% python3 -q
>>> import numpy as np
>>> from numpy import linalg as LA
>>> np.set_printoptions(suppress=True, linewidth=100)
>>> tidy = lambda a: np.round(a, 2) + 0
>>> K = np.load("mat.npy")
>>> K
array([[ 38,  -2,   2,   0],
       [  2,  81,  -1,  -2],
       [  2,   2, 118,   0],
       [  0,   1,   1, 179]])
>>> r0 = np.array([1, 2, 1, 1])
>>> B = K + np.outer(r0, np.eye(4)[0])
>>> tidy(LA.det(B) / LA.det(K)), tidy(1 + LA.solve(K, r0)[0])
(np.float64(1.03), np.float64(1.03))
>>> rng = np.random.default_rng(851)
>>> lab = rng.permutation(4)
>>> lab
array([3, 2, 1, 0])
>>> B = K[lab][:, lab]
>>> tidy(np.sort(np.abs(LA.eigvals(B))))
array([ 38.05,  80.97, 118.  , 178.98])
>>> np.allclose(B, K)
False
>>> ev, vecs = LA.eig(K)
>>> tidy(ev)
array([ 38.05,  80.97, 118.  , 178.98])
>>> tidy(np.sort(LA.eigvals(K @ K)))
array([ 1447.54,  6556.6 , 13924.4 , 32033.46])
>>> tidy(np.sort(LA.eigvals(K.T)))
array([ 38.05,  80.97, 118.  , 178.98])
>>> feats = np.loadtxt("dump.csv", delimiter=",")
>>> feats
array([[ 0., -4.,  4.],
       [ 0., -2.,  2.],
       [ 0., -8.,  8.]])
>>> np.allclose(feats[:-1].T @ LA.lstsq(feats[:-1].T, feats[-1])[0], feats[-1])
True
>>> LA.lstsq(feats[:-1].T, feats[-1])[2]
np.int32(1)
>>> B = np.array([[-1, 2, 0, 1], [-2, -1, 2, 0], [2, 0, 1, 0], [-1, 0, 1, 0]])
>>> W0 = np.triu(B, 1)
>>> W0
array([[0, 2, 0, 1],
       [0, 0, 2, 0],
       [0, 0, 0, 0],
       [0, 0, 0, 0]])
>>> U, sig, Vt = LA.svd(W0, full_matrices=False)
>>> U.shape, sig.shape, Vt.shape
((4, 4), (4,), (4, 4))
>>> U.T @ U
array([[1., 0., 0., 0.],
       [0., 1., 0., 0.],
       [0., 0., 1., 0.],
       [0., 0., 0., 1.]])
>>> tidy(Vt @ Vt.T)
array([[1., 0., 0., 0.],
       [0., 1., 0., 0.],
       [0., 0., 1., 0.],
       [0., 0., 0., 1.]])
>>> tidy(np.cumsum(sig ** 2) / np.sum(sig ** 2))
array([0.56, 1.  , 1.  , 1.  ])
>>> np.sqrt((sig ** 2).sum()), tidy(LA.norm(W0))
(np.float64(3.0), np.float64(3.0))
>>> np.allclose(W0, W0.T)
False
>>> tidy(LA.det(W0))
np.float64(0.0)
>>> tidy(np.abs(LA.eigvals(W0)).max())
np.float64(0.0)
>>> m1 = np.abs(np.array([[2, -3, 0], [2, 0, -3], [-1, -1, 2]])) + np.eye(3)
>>> m1 = m1 / m1.sum(axis=1, keepdims=True)
>>> tidy(m1)
array([[0.5 , 0.5 , 0.  ],
       [0.33, 0.17, 0.5 ],
       [0.2 , 0.2 , 0.6 ]])
>>> r0 = np.array([3, 3, -3])
>>> np.convolve(m1[0], r0)
array([ 1.5,  3. ,  0. , -1.5,  0. ])
>>> tidy(np.correlate(m1[0], m1[1], "full"))
array([0.25, 0.33, 0.25, 0.17, 0.  ])
>>> tidy(np.array([np.convolve(row, r0, "same") for row in m1]))
array([[ 3. ,  0. , -1.5],
       [ 1.5,  1. ,  1. ],
       [ 1.2,  1.8,  1.2]])
>>> tidy(np.cross(m1[0, :3], m1[1, :3]))
array([ 0.25, -0.25, -0.08])
>>> C2 = m1.T @ m1
>>> tidy(np.trace(C2)), tidy((m1 ** 2).sum())
(np.float64(1.33), np.float64(1.33))
>>> tidy(C2)
array([[0.4 , 0.35, 0.29],
       [0.35, 0.32, 0.2 ],
       [0.29, 0.2 , 0.61]])
>>> np.allclose(C2, C2.T)
True
>>> (m1 @ m1.T).shape
(3, 3)
>>> tidy(np.diag(C2))
array([0.4 , 0.32, 0.61])
>>> tidy(LA.matrix_power(m1, 100))
array([[0.34, 0.29, 0.37],
       [0.34, 0.29, 0.37],
       [0.34, 0.29, 0.37]])
>>> m1.sum(axis=1)
array([1., 1., 1.])
>>> p = np.eye(3)[2]
>>> for _ in range(3):
...     p = p @ m1
...     print(p.round(2))
... 
[0.2 0.2 0.6]
[0.29 0.25 0.46]
[0.32 0.28 0.4 ]
>>> P = np.triu(np.array([[-2, -1, -1], [-3, 3, 1], [-3, 2, 2]]), 1) + np.eye(3)
>>> B = P @ m1 @ LA.inv(P)
>>> tidy(B)
array([[-0.03,  0.1 , -1.23],
       [ 0.53,  0.9 ,  0.73],
       [ 0.2 ,  0.4 ,  0.4 ]])
>>> tidy(np.poly(B))
array([ 1.  , -1.27,  0.22,  0.05])
>>> tidy(LA.det(B))
np.float64(-0.05)
>>> tidy(np.abs(B).max())
np.float64(1.23)
>>> tidy(B.mean(axis=0))
array([ 0.23,  0.47, -0.03])
>>> tidy(B - B[0])
array([[0.  , 0.  , 0.  ],
       [0.57, 0.8 , 1.97],
       [0.23, 0.3 , 1.63]])
>>> tidy(LA.norm(B))
np.float64(1.88)
>>> tidy(B.sum(axis=0))
array([ 0.7,  1.4, -0.1])
>>> tidy(LA.svd(B, compute_uv=False))
array([1.65, 0.89, 0.03])
>>> np.unravel_index(np.abs(B).argmax(), B.shape)
(np.int64(0), np.int64(2))
>>> tidy(np.diff(B, axis=0))
array([[ 0.57,  0.8 ,  1.97],
       [-0.33, -0.5 , -0.33]])
>>> data = np.loadtxt("sample7.csv", delimiter=",")
>>> data
array([[ 2.2 ,  1.3 ],
       [ 0.7 , -0.2 ],
       [ 0.61,  0.54],
       [ 0.6 ,  0.6 ]])
>>> Q, Rm = LA.qr(data)
>>> tidy(Q @ Rm)
array([[ 2.2 ,  1.3 ],
       [ 0.7 , -0.2 ],
       [ 0.61,  0.54],
       [ 0.6 ,  0.6 ]])
>>> tidy(Q.T @ Q)
array([[1., 0.],
       [0., 1.]])
>>> np.allclose(Rm.T @ Rm, data.T @ data)
True
>>> np.trace(Q @ Q.T)
np.float64(2.0)
